$ python3 -q
>>> import numpy as np
>>> np.set_printoptions(precision=4, suppress=True, linewidth=100)
>>> F = np.load("a.npy")
>>> F
array([[ 0.382 , -0.0166, -0.0164, -0.3498, -0.0043, -0.1358,  0.1139, -0.286 ],
       [-0.0166,  0.141 , -0.0747, -0.0916,  0.0801, -0.2039,  0.007 ,  0.2425],
       [-0.0164, -0.0747,  0.8059,  0.1645,  0.1606, -0.2045, -0.1581, -0.1758],
       [-0.3498, -0.0916,  0.1645,  0.4194,  0.0321,  0.2673, -0.0852,  0.0774],
       [-0.0043,  0.0801,  0.1606,  0.0321,  0.7124,  0.0054,  0.4013,  0.1027],
       [-0.1358, -0.2039, -0.2045,  0.2673,  0.0054,  0.5705,  0.1523, -0.2203],
       [ 0.1139,  0.007 , -0.1581, -0.0852,  0.4013,  0.1523,  0.3717, -0.0635],
       [-0.286 ,  0.2425, -0.1758,  0.0774,  0.1027, -0.2203, -0.0635,  0.5971]])
>>> # null space of dimension 4
>>> left, sigma, Vt = np.linalg.svd(F)
>>> V = Vt[:(sigma > 1e-8).sum()]
>>> rng = np.random.default_rng(153493)
>>> vec = F[4] + -3 * F[1] + rng.integers(2) * np.eye(8)[0]
>>> vec
array([ 0.0455, -0.3428,  0.3848,  0.3069,  0.4721,  0.6173,  0.3802, -0.6247])
>>> np.allclose(V.T @ V @ vec, vec)
True
>>> np.diag(V.T @ V)
array([0.382 , 0.141 , 0.8059, 0.4194, 0.7124, 0.5705, 0.3717, 0.5971])
>>> np.round(np.linalg.norm(vec - V.T @ V @ vec), 4)
np.float64(0.0)
>>> np.abs(np.diag(np.linalg.qr(F)[1])) > 1e-9
array([ True,  True,  True,  True, False, False, False, False])
>>> F @ np.linalg.pinv(F) @ F
array([[ 0.382 , -0.0166, -0.0164, -0.3498, -0.0043, -0.1358,  0.1139, -0.286 ],
       [-0.0166,  0.141 , -0.0747, -0.0916,  0.0801, -0.2039,  0.007 ,  0.2425],
       [-0.0164, -0.0747,  0.8059,  0.1645,  0.1606, -0.2045, -0.1581, -0.1758],
       [-0.3498, -0.0916,  0.1645,  0.4194,  0.0321,  0.2673, -0.0852,  0.0774],
       [-0.0043,  0.0801,  0.1606,  0.0321,  0.7124,  0.0054,  0.4013,  0.1027],
       [-0.1358, -0.2039, -0.2045,  0.2673,  0.0054,  0.5705,  0.1523, -0.2203],
       [ 0.1139,  0.007 , -0.1581, -0.0852,  0.4013,  0.1523,  0.3717, -0.0635],
       [-0.286 ,  0.2425, -0.1758,  0.0774,  0.1027, -0.2203, -0.0635,  0.5971]])
>>> left, sigma, Vt = np.linalg.svd(F)
>>> sigma.round(4) + 0
array([1., 1., 1., 1., 0., 0., 0., 0.])
>>> np.argmax(sigma[:-1] / (sigma[1:] + 1e-6)) + 1
np.int64(4)
>>> B = left[:, :4] @ np.diag(sigma[:4]) @ Vt[:4]
>>> np.linalg.matrix_rank(F, rtol=0.05)
np.int64(4)
>>> B
array([[ 0.382 , -0.0166, -0.0164, -0.3498, -0.0043, -0.1358,  0.1139, -0.286 ],
       [-0.0166,  0.141 , -0.0747, -0.0916,  0.0801, -0.2039,  0.007 ,  0.2425],
       [-0.0164, -0.0747,  0.8059,  0.1645,  0.1606, -0.2045, -0.1581, -0.1758],
       [-0.3498, -0.0916,  0.1645,  0.4194,  0.0321,  0.2673, -0.0852,  0.0774],
       [-0.0043,  0.0801,  0.1606,  0.0321,  0.7124,  0.0054,  0.4013,  0.1027],
       [-0.1358, -0.2039, -0.2045,  0.2673,  0.0054,  0.5705,  0.1523, -0.2203],
       [ 0.1139,  0.007 , -0.1581, -0.0852,  0.4013,  0.1523,  0.3717, -0.0635],
       [-0.286 ,  0.2425, -0.1758,  0.0774,  0.1027, -0.2203, -0.0635,  0.5971]])
>>> round(float(np.linalg.norm(F - B, 2)), 4), round(float(sigma[4]), 4)
(0.0, 0.0)
>>> round(np.linalg.norm(F), 4)
np.float64(2.0)
>>> F.mean(axis=0)
array([-0.0391,  0.0105,  0.0627,  0.0543,  0.1863,  0.0289,  0.0924,  0.0343])
>>> F.sum(axis=0)
array([-0.3128,  0.0837,  0.5015,  0.4341,  1.4904,  0.2309,  0.7394,  0.2741])
>>> F[:, 8]
Traceback (most recent call last):
  File "<python-input-25>", line 1, in <module>
    F[:, 8]
    ~^^^^^^
IndexError: index 8 is out of bounds for axis 1 with size 8
>>> np.round(np.abs(F).max(), 4)
np.float64(0.8059)
>>> np.count_nonzero(F)
np.int64(64)
>>> np.linalg.matrix_rank(F)
np.int64(4)
>>> F[8]
Traceback (most recent call last):
  File "<python-input-29>", line 1, in <module>
    F[8]
    ~^^^
IndexError: index 8 is out of bounds for axis 0 with size 8
>>> vals, V = np.linalg.eigh(F)
>>> vec = np.array([5, 1, -2, 0, -2, 1, 0, 9])
>>> round(vec @ F @ vec / (vec @ vec), 4), round(float(vals[0]), 4), round(float(vals[-1]), 4)
(np.float64(0.3667), -0.0, 1.0)
>>> round(float(vec @ F @ vec), 4)
42.5372
>>> V * np.abs(vals) @ V.T
array([[ 0.382 , -0.0166, -0.0164, -0.3498, -0.0043, -0.1358,  0.1139, -0.286 ],
       [-0.0166,  0.141 , -0.0747, -0.0916,  0.0801, -0.2039,  0.007 ,  0.2425],
       [-0.0164, -0.0747,  0.8059,  0.1645,  0.1606, -0.2045, -0.1581, -0.1758],
       [-0.3498, -0.0916,  0.1645,  0.4194,  0.0321,  0.2673, -0.0852,  0.0774],
       [-0.0043,  0.0801,  0.1606,  0.0321,  0.7124,  0.0054,  0.4013,  0.1027],
       [-0.1358, -0.2039, -0.2045,  0.2673,  0.0054,  0.5705,  0.1523, -0.2203],
       [ 0.1139,  0.007 , -0.1581, -0.0852,  0.4013,  0.1523,  0.3717, -0.0635],
       [-0.286 ,  0.2425, -0.1758,  0.0774,  0.1027, -0.2203, -0.0635,  0.5971]])
>>> np.round(np.linalg.eigvalsh(F[1:, 1:]), 4) + 0
array([0.   , 0.   , 0.   , 0.618, 1.   , 1.   , 1.   ])
>>> V * np.maximum(vals, 0) @ V.T
array([[ 0.382 , -0.0166, -0.0164, -0.3498, -0.0043, -0.1358,  0.1139, -0.286 ],
       [-0.0166,  0.141 , -0.0747, -0.0916,  0.0801, -0.2039,  0.007 ,  0.2425],
       [-0.0164, -0.0747,  0.8059,  0.1645,  0.1606, -0.2045, -0.1581, -0.1758],
       [-0.3498, -0.0916,  0.1645,  0.4194,  0.0321,  0.2673, -0.0852,  0.0774],
       [-0.0043,  0.0801,  0.1606,  0.0321,  0.7124,  0.0054,  0.4013,  0.1027],
       [-0.1358, -0.2039, -0.2045,  0.2673,  0.0054,  0.5705,  0.1523, -0.2203],
       [ 0.1139,  0.007 , -0.1581, -0.0852,  0.4013,  0.1523,  0.3717, -0.0635],
       [-0.286 ,  0.2425, -0.1758,  0.0774,  0.1027, -0.2203, -0.0635,  0.5971]])
>>> B = np.array([[-4, 0], [-3, -3], [1, -4]])
>>> arr = np.tile(B, (2, 3))
>>> arr
array([[-4,  0, -4,  0, -4,  0],
       [-3, -3, -3, -3, -3, -3],
       [ 1, -4,  1, -4,  1, -4],
       [-4,  0, -4,  0, -4,  0],
       [-3, -3, -3, -3, -3, -3],
       [ 1, -4,  1, -4,  1, -4]])
>>> left, sigma, Vt = np.linalg.svd(arr, full_matrices=False)
>>> np.round(left.T @ left, 4) + 0
array([[1., 0., 0., 0., 0., 0.],
       [0., 1., 0., 0., 0., 0.],
       [0., 0., 1., 0., 0., 0.],
       [0., 0., 0., 1., 0., 0.],
       [0., 0., 0., 0., 1., 0.],
       [0., 0., 0., 0., 0., 1.]])
>>> sigma.round(4) + 0
array([13.5333, 11.0838,  0.    ,  0.    ,  0.    ,  0.    ])
>>> np.round(sigma / sigma[0], 4) + 0
array([1.   , 0.819, 0.   , 0.   , 0.   , 0.   ])
>>> np.abs(left[:, 0]).round(6).argmax()
np.int64(1)
>>> np.cumsum(sigma ** 2) / np.sum(sigma ** 2)
array([0.5985, 1.    , 1.    , 1.    , 1.    , 1.    ])
>>> np.abs(Vt[0])
array([0.4281, 0.3874, 0.4281, 0.3874, 0.4281, 0.3874])
>>> W = np.array([[-1, 2, -2],
...     [4, -2, 3],
...     [-4, 5, -5],
...     [1, 0, 5],
...     [-3, 0, -3],
...     [3, -1, 1]])
>>> b = np.array([2, 3, 3])
>>> H = np.maximum(arr @ W + b, 0)
>>> (H > 0).mean(axis=0)
array([0.6667, 0.3333, 0.6667])
>>> H
array([[34,  0, 43],
       [ 2,  0,  6],
       [ 0, 22,  0],
       [34,  0, 43],
       [ 2,  0,  6],
       [ 0, 22,  0]])
>>> W2 = np.array([[1, 3, 1], [1, 2, 5], [2, 0, 2]])
>>> (H @ W2).round(6).argmax(axis=1)
array([0, 0, 2, 0, 0, 2])
>>> H @ W2
array([[120, 102, 120],
       [ 14,   6,  14],
       [ 22,  44, 110],
       [120, 102, 120],
       [ 14,   6,  14],
       [ 22,  44, 110]])
